$ python -q
>>> import numpy as np
>>> np.set_printoptions(suppress=True, linewidth=160)
>>> def tidy(a):
...     return np.round(a, 1) + 0
... 
>>> m1 = np.loadtxt("layer17.csv", delimiter=",")
>>> m1
array([[ 2.3, -0.1, -0.5, -0.2, -0.2,  0.2,  0. , -0.2],
       [-0.1,  2.2,  0.5, -0.1,  0. ,  0. ,  0. ,  0.5],
       [-0.5,  0.5,  1.8,  0.4, -0.3,  0.1, -0.3, -0.3],
       [-0.2, -0.1,  0.4,  2.4,  0.3,  0.2,  0. , -0.2],
       [-0.2,  0. , -0.3,  0.3,  2.7,  0. ,  0.2,  0. ],
       [ 0.2,  0. ,  0.1,  0.2,  0. ,  2.9,  0. ,  0.1],
       [ 0. ,  0. , -0.3,  0. ,  0.2,  0. ,  2.1,  0.1],
       [-0.2,  0.5, -0.3, -0.2,  0. ,  0.1,  0.1,  2.6]])
>>> # equal to its transpose
>>> x0 = np.array([3, 2, -1, 3, -2, -3, 1, -2])
>>> y = m1 @ x0
>>> tidy(y)
array([ 6.8,  2.3, -0.5,  5.2, -4.6, -7.8,  1.8, -5.3])
>>> tidy(np.linalg.solve(m1, y))
array([ 3.,  2., -1.,  3., -2., -3.,  1., -2.])
>>> tidy(np.linalg.solve(m1, y + m1[:, 0]))
array([ 4.,  2., -1.,  3., -2., -3.,  1., -2.])
>>> M2 = m1 / np.linalg.norm(m1, axis=1, keepdims=True)
>>> G = M2 @ M2.T
>>> (np.abs(G) > 0.9).astype(int)
array([[1, 0, 0, 0, 0, 0, 0, 0],
       [0, 1, 0, 0, 0, 0, 0, 0],
       [0, 0, 1, 0, 0, 0, 0, 0],
       [0, 0, 0, 1, 0, 0, 0, 0],
       [0, 0, 0, 0, 1, 0, 0, 0],
       [0, 0, 0, 0, 0, 1, 0, 0],
       [0, 0, 0, 0, 0, 0, 1, 0],
       [0, 0, 0, 0, 0, 0, 0, 1]])
>>> np.argwhere(np.triu(np.abs(G) > 0.95, 1))
array([], shape=(0, 2), dtype=int64)
